>>> import numpy as np
>>> np.set_printoptions(precision=3, suppress=True, linewidth=120)
>>> data = np.array([[-0.12, 0.48, -0.06], [-0.28, 1.12, -0.14]])
>>> # rank 1
>>> U, sig, Vt = np.linalg.svd(data)
>>> print(sig.round(3) + 0)
[1.265 0.   ]
>>> other = U[:, :1] @ np.diag(sig[:1]) @ Vt[:1]
>>> print(np.linalg.matrix_rank(other))
1
>>> print(other)
[[-0.12  0.48 -0.06]
 [-0.28  1.12 -0.14]]
>>> print(round(float(np.linalg.norm(data - other, 2)), 3), round(sig[1], 3))
0.0 0.0
>>> U, sig, Vt = np.linalg.svd(data)
>>> vecs = Vt[:(sig > 1e-8).sum()]
>>> rng = np.random.default_rng(75378)
>>> x = data[0] + -1 * data[1] + rng.integers(2) * np.eye(3)[0]
>>> print(x)
[ 1.16 -0.64  0.08]
>>> print(np.allclose(vecs.T @ vecs @ x, x))
False
>>> print(np.linalg.matrix_rank(np.vstack([data, x])))
2
>>> print(data @ np.linalg.pinv(data) @ data)
[[-0.12  0.48 -0.06]
 [-0.28  1.12 -0.14]]
>>> print(np.linalg.lstsq(data[:-1].T, data[-1])[2])
1
>>> print(np.allclose(data[:-1].T @ np.linalg.lstsq(data[:-1].T, data[-1])[0], data[-1]))
True
>>> print(round(float(np.trace(np.linalg.pinv(data) @ data)), 3))
1.0
>>> print(np.abs(np.diag(np.linalg.qr(data)[1])) > 1e-9)
[ True False]
>>> W0 = np.load("dump.npy")
>>> print(W0)
[[ 0.112  0.043 -0.075 -0.046]
 [13.898 16.065  1.982 14.079]
 [-6.865 -8.045 -0.961 -7.122]]
>>> U, sig, Vt = np.linalg.svd(W0)
>>> print(np.argmax(sig[:-1] / (sig[1:] + 1e-6)) + 1)
1
>>> print(sig)
[28.581  0.16   0.072]
>>> other = U[:, :1] @ np.diag(sig[:1]) @ Vt[:1]
>>> print(round(float(np.linalg.norm(W0 - other) / np.linalg.norm(W0)), 3))
0.006
>>> print(np.linalg.matrix_rank(other))
1
>>> print(round(float(np.linalg.norm(W0 - other, 2)), 3), round(sig[1], 3))
0.16 0.16
>>> other = data / np.sqrt((data ** 2).mean(axis=1, keepdims=True))
>>> print(np.linalg.matrix_rank(data - data.mean(axis=1, keepdims=True)))
1
>>> print(np.linalg.norm(other, axis=1))
[1.732 1.732]
>>> print(other[1])
[-0.417  1.668 -0.209]
>>> print(np.linalg.matrix_rank(W0, rtol=0.1))
1
>>> print([round(float(x), 3) for x in np.linalg.svd(W0, compute_uv=False)[:3]])
[28.581, 0.16, 0.072]
>>> print(np.linalg.cond(W0) > 100)
True
>>> K = np.load("layer11.npy")
>>> print(K)
[[ 5.     2.066  2.453]
 [ 5.     2.187  3.402]
 [ 5.     3.057  2.008]
 [ 5.     1.023 -1.84 ]
 [ 5.     1.759  1.886]
 [ 5.     2.143  1.537]
 [ 5.     1.594  1.621]
 [ 5.     2.185  2.339]
 [ 5.     2.777  4.886]
 [ 5.     3.594  5.31 ]
 [ 5.     0.979 -0.28 ]
 [ 5.     2.827  6.935]
 [ 5.     2.443  3.695]
 [ 5.     2.99   4.198]
 [ 5.     3.35   7.071]
 [ 5.     0.054 -4.331]
 [ 5.     2.382  2.89 ]
 [ 5.     1.045 -1.726]
 [ 5.     1.698  2.253]
 [ 5.     2.353  4.585]
 [ 5.     3.366  7.126]
 [ 5.     2.22   2.488]
 [ 5.     1.46  -0.114]
 [ 5.     2.757  5.496]
 [ 5.     1.738  2.648]
 [ 5.     2.222  2.887]
 [ 5.     1.77   2.763]]
>>> other = K / np.sqrt((K ** 2).mean(axis=1, keepdims=True))
>>> print(np.linalg.norm(other, axis=1))
[1.732 1.732 1.732 1.732 1.732 1.732 1.732 1.732 1.732 1.732 1.732 1.732 1.732 1.732 1.732 1.732 1.732 1.732 1.732
 1.732 1.732 1.732 1.732 1.732 1.732 1.732 1.732]
>>> print(np.linalg.matrix_rank(K - K.mean(axis=1, keepdims=True)))
2
